>>> import numpy as np
>>> from numpy import linalg as LA
>>> np.set_printoptions(precision=1, suppress=True, linewidth=160, floatmode="fixed")
>>> def rd(a):
...     return np.round(a, 1) + 0
... 
>>> W0 = np.load("test14.npy")
>>> W0
array([[ 5,  4,  0,  0],
       [ 1, -3,  0,  0],
       [ 0,  0,  5,  4],
       [ 0,  0,  1, -3]])
>>> f = np.array([2, 2, -3, 0])
>>> other = W0 + np.outer(f, np.eye(4)[3])
>>> LA.matrix_rank(LA.inv(other) - LA.inv(W0), tol=1e-8)
np.int64(1)
>>> rd(LA.det(other) / LA.det(W0)), rd(1 + LA.solve(W0, f)[3])
(np.float64(0.8), np.float64(0.8))
>>> ev, vecs = LA.eig(W0)
>>> rd(ev)
array([ 5.5, -3.5,  5.5, -3.5])
>>> other = np.array([[-4, -9, 0, 4, -5, 9, 4, 9, -9, -1],
...     [8, 1, 4, -5, -7, 4, 5, 4, 0, 6],
...     [-4, 5, -6, 7, 2, -1, -7, -3, 5, 0],
...     [-4, -5, -9, -2, 8, -6, -5, 1, -7, 0],
...     [3, 1, -5, 0, -2, -9, -9, -4, 7, 6],
...     [-7, 1, -2, 0, -6, 0, -9, -9, 9, -6],
...     [-2, 7, 2, -9, -5, -5, -5, -1, 1, -1],
...     [-4, 4, 6, 2, -4, 8, -6, -2, 7, 6],
...     [-7, 4, -9, -6, 4, 0, -9, 5, 0, -2],
...     [-5, -4, -2, -4, -1, 2, -4, -3, -7, -2]])
>>> K = np.triu(other, 1)
>>> print(K)
[[ 0 -9  0  4 -5  9  4  9 -9 -1]
 [ 0  0  4 -5 -7  4  5  4  0  6]
 [ 0  0  0  7  2 -1 -7 -3  5  0]
 [ 0  0  0  0  8 -6 -5  1 -7  0]
 [ 0  0  0  0  0 -9 -9 -4  7  6]
 [ 0  0  0  0  0  0 -9 -9  9 -6]
 [ 0  0  0  0  0  0  0 -1  1 -1]
 [ 0  0  0  0  0  0  0  0  7  6]
 [ 0  0  0  0  0  0  0  0  0 -2]
 [ 0  0  0  0  0  0  0  0  0  0]]
>>> U, sigma, vt = LA.svd(K)
>>> vecs = vt[:(sigma > 1e-8).sum()]
>>> rng = np.random.default_rng(988830)
>>> x0 = K[9] + 5 * K[7] + rng.integers(2) * np.eye(10)[6]
>>> x0
array([ 0.0,  0.0,  0.0,  0.0,  0.0,  0.0,  0.0,  0.0, 35.0, 30.0])
>>> rd(vecs.T @ vecs)
array([[0.0, 0.0, 0.0, 0.0, 0.0, 0.0, 0.0, 0.0, 0.0, 0.0],
       [0.0, 1.0, 0.0, 0.0, 0.0, 0.0, 0.0, 0.0, 0.0, 0.0],
       [0.0, 0.0, 1.0, 0.0, 0.0, 0.0, 0.0, 0.0, 0.0, 0.0],
       [0.0, 0.0, 0.0, 1.0, 0.0, 0.0, 0.0, 0.0, 0.0, 0.0],
       [0.0, 0.0, 0.0, 0.0, 1.0, 0.0, 0.0, 0.0, 0.0, 0.0],
       [0.0, 0.0, 0.0, 0.0, 0.0, 1.0, 0.0, 0.0, 0.0, 0.0],
       [0.0, 0.0, 0.0, 0.0, 0.0, 0.0, 1.0, 0.0, 0.0, 0.0],
       [0.0, 0.0, 0.0, 0.0, 0.0, 0.0, 0.0, 1.0, 0.0, 0.0],
       [0.0, 0.0, 0.0, 0.0, 0.0, 0.0, 0.0, 0.0, 1.0, 0.0],
       [0.0, 0.0, 0.0, 0.0, 0.0, 0.0, 0.0, 0.0, 0.0, 1.0]])
>>> np.allclose(vecs.T @ vecs @ x0, x0)
True
>>> rd(np.diag(vecs.T @ vecs))
array([0.0, 1.0, 1.0, 1.0, 1.0, 1.0, 1.0, 1.0, 1.0, 1.0])
>>> print(rd(LA.norm(x0 - vecs.T @ vecs @ x0)))
0.0
>>> np.prod(np.diag(K)), rd(LA.det(K))
(np.int64(0), np.float64(0.0))
>>> X = np.loadtxt("x.csv", delimiter=",")
>>> rd(X)
array([[-0.1, -0.4,  0.0,  0.3, -0.5,  0.6, -0.4],
       [ 0.8,  0.1, -0.3,  0.4,  0.3,  0.1, -0.2],
       [-0.4,  0.3, -0.3,  0.2,  0.5,  0.6,  0.2],
       [ 0.2, -0.5, -0.2,  0.0, -0.1,  0.1,  0.8],
       [ 0.1, -0.1, -0.4, -0.8,  0.1,  0.2, -0.3],
       [ 0.0,  0.6, -0.5,  0.1, -0.6,  0.0,  0.2],
       [ 0.3,  0.4,  0.6, -0.3, -0.1,  0.4,  0.2]])
>>> x0 = np.array([0, 2, -2, 2, -2, -3, 1])
>>> print(np.sign((X @ x0).round(6)))
[-1.0  1.0 -1.0 -1.0 -1.0  1.0 -1.0]
>>> rd(X @ np.ones(7))
array([-0.5,  1.1,  1.1,  0.3, -1.3, -0.3,  1.6])
>>> lab = rng.permutation(7)
>>> lab
array([4, 6, 0, 2, 1, 3, 5])
>>> other = X[lab][:, lab]
>>> print(rd(LA.det(other)), rd(LA.det(X[lab])))
1.0 1.0
>>> f = np.array([1, -1, -2, 3, -3, -1, -1])
>>> other = X + np.outer(f, np.eye(7)[3])
>>> LA.matrix_rank(LA.inv(other) - LA.inv(X), tol=1e-8)
np.int64(1)
>>> LA.matrix_rank(other - X)
np.int64(1)
>>> rd(other)
array([[-0.1, -0.4,  0.0,  1.3, -0.5,  0.6, -0.4],
       [ 0.8,  0.1, -0.3, -0.6,  0.3,  0.1, -0.2],
       [-0.4,  0.3, -0.3, -1.8,  0.5,  0.6,  0.2],
       [ 0.2, -0.5, -0.2,  3.0, -0.1,  0.1,  0.8],
       [ 0.1, -0.1, -0.4, -3.8,  0.1,  0.2, -0.3],
       [ 0.0,  0.6, -0.5, -0.9, -0.6,  0.0,  0.2],
       [ 0.3,  0.4,  0.6, -1.3, -0.1,  0.4,  0.2]])
>>> x0 = np.array([0, 0, 2, -1, 0, -3, 3])
>>> rhs = X @ x0
>>> rd(rhs)
array([-3.2, -2.0, -1.9,  1.6, -1.4, -0.4,  0.8])
>>> rd(LA.solve(X, 3 * rhs))
array([ 0.0,  0.0,  6.0, -3.0,  0.0, -9.0,  9.0])
>>> rd(LA.solve(X, X[:, 0]))
array([1.0, 0.0, 0.0, 0.0, 0.0, 0.0, 0.0])
>>> print(rd(LA.solve(X, rhs + X[:, 6])))
[ 0.0  0.0  2.0 -1.0  0.0 -3.0  4.0]
>>> rd(LA.solve(X, rhs))
array([ 0.0,  0.0,  2.0, -1.0,  0.0, -3.0,  3.0])
>>> m1 = np.array([[4, 4, -4, 2, 5],
...     [5, 4, 4, -4, 2],
...     [2, 5, 4, 4, -4],
...     [-4, 2, 5, 4, 4],
...     [4, -4, 2, 5, 4]])
>>> f = np.array([0, 2, 0, 1, 2])
>>> other = m1 + np.outer(f, np.eye(5)[2])
>>> other
array([[ 4.0,  4.0, -4.0,  2.0,  5.0],
       [ 5.0,  4.0,  6.0, -4.0,  2.0],
       [ 2.0,  5.0,  4.0,  4.0, -4.0],
       [-4.0,  2.0,  6.0,  4.0,  4.0],
       [ 4.0, -4.0,  4.0,  5.0,  4.0]])
>>> rd(LA.det(other) / LA.det(m1)), rd(1 + LA.solve(m1, f)[2])
(np.float64(1.3), np.float64(1.3))
>>> O, vecs = LA.qr(m1[:, :1])[0], LA.qr(m1[:, 1:])[0]
>>> sigma = LA.svd(O.T @ vecs, compute_uv=False)
>>> rd(np.degrees(np.arccos(sigma.clip(0, 1))))
array([65.3])
>>> rd(LA.norm(O @ O.T - vecs @ vecs.T, 2))
np.float64(1.0)
>>> x0 = np.array([-3, -5, -3, -2, 2])
>>> rhs = m1 @ x0
>>> print(rhs)
[-14 -35 -59 -13   0]
>>> rd(LA.solve(m1.T, m1[2]))
array([0.0, 0.0, 1.0, 0.0, 0.0])
>>> rd(LA.solve(m1, rhs))
array([-3.0, -5.0, -3.0, -2.0,  2.0])
>>> rd(LA.solve(m1, m1[:, 0]))
array([1.0, 0.0, 0.0, 0.0, 0.0])
>>> F = np.array([[0, 1, 0, 0, 2, 0, 0, 0],
...     [1, 1, 0, 0, 2, 0, 0, 0],
...     [0, 0, 3, 2, 0, 1, 0, 3],
...     [0, 0, 2, 0, 0, 3, 0, 3],
...     [2, 0, 0, 0, 3, 0, 0, 0],
...     [0, 0, 3, 2, 0, 1, 0, 0],
...     [0, 0, 0, 0, 0, 0, 0, 0],
...     [0, 0, 0, 3, 0, 0, 0, 1]])
>>> (F != 0).astype(int)
array([[0, 1, 0, 0, 1, 0, 0, 0],
       [1, 1, 0, 0, 1, 0, 0, 0],
       [0, 0, 1, 1, 0, 1, 0, 1],
       [0, 0, 1, 0, 0, 1, 0, 1],
       [1, 0, 0, 0, 1, 0, 0, 0],
       [0, 0, 1, 1, 0, 1, 0, 0],
       [0, 0, 0, 0, 0, 0, 0, 0],
       [0, 0, 0, 1, 0, 0, 0, 1]])
>>> F[2] @ F[0]
np.int64(0)
>>> rd(LA.norm(F, axis=0))
array([2.2, 1.4, 4.7, 4.1, 4.1, 3.3, 0.0, 4.4])
>>> rd(LA.norm(F, axis=1))
array([2.2, 2.4, 4.8, 4.7, 3.6, 3.7, 0.0, 3.2])
>>> [round(float(x), 1) for x in LA.svd(F, compute_uv=False)[:3]]
[7.1, 4.7, 3.4]
>>> LA.matrix_rank(F, rtol=0.1)
np.int64(6)
>>> LA.cond(F) > 100
np.True_
>>> np.allclose(X @ X.T, X.T @ X)
True
>>> rd((X + X.T) / 2)
array([[-0.1,  0.2, -0.2,  0.2, -0.2,  0.3,  0.0],
       [ 0.2,  0.1,  0.0, -0.1,  0.1,  0.3,  0.1],
       [-0.2,  0.0, -0.3,  0.0,  0.0,  0.1,  0.4],
       [ 0.2, -0.1,  0.0,  0.0, -0.5,  0.1,  0.2],
       [-0.2,  0.1,  0.0, -0.5,  0.1, -0.2, -0.2],
       [ 0.3,  0.3,  0.1,  0.1, -0.2,  0.0,  0.3],
       [ 0.0,  0.1,  0.4,  0.2, -0.2,  0.3,  0.2]])
>>> rd(LA.matrix_power(X, 3))
array([[ 0.5, -0.1,  0.6,  0.1,  0.2, -0.2,  0.5],
       [-0.5,  0.0,  0.2,  0.3, -0.6, -0.4,  0.2],
       [ 0.3, -0.1,  0.4,  0.4, -0.3,  0.1, -0.7],
       [-0.2,  0.7,  0.0,  0.6,  0.2,  0.3,  0.1],
       [-0.1, -0.4, -0.2,  0.5,  0.5, -0.5, -0.1],
       [-0.1, -0.6,  0.0,  0.3, -0.1,  0.7,  0.3],
       [ 0.6,  0.1, -0.6,  0.3, -0.4, -0.1,  0.2]])
>>> rd((X - X.T) / 2)
array([[ 0.0, -0.6,  0.2,  0.0, -0.3,  0.3, -0.4],
       [ 0.6,  0.0, -0.3,  0.4,  0.2, -0.2, -0.3],
       [-0.2,  0.3,  0.0,  0.2,  0.5,  0.5, -0.2],
       [ 0.0, -0.4, -0.2,  0.0,  0.4,  0.0,  0.5],
       [ 0.3, -0.2, -0.5, -0.4,  0.0,  0.4, -0.1],
       [-0.3,  0.2, -0.5,  0.0, -0.4,  0.0, -0.1],
       [ 0.4,  0.3,  0.2, -0.5,  0.1,  0.1,  0.0]])
>>> rd(LA.det(X))
np.float64(1.0)
>>> lab = rng.permutation(8)
>>> lab
array([4, 7, 0, 2, 3, 5, 1, 6])
>>> other = F[lab][:, lab]
>>> np.allclose(other, F)
False
>>> np.trace(other)
np.int64(9)
>>> rd(LA.det(other)), rd(LA.det(F[lab]))
(np.float64(0.0), np.float64(0.0))
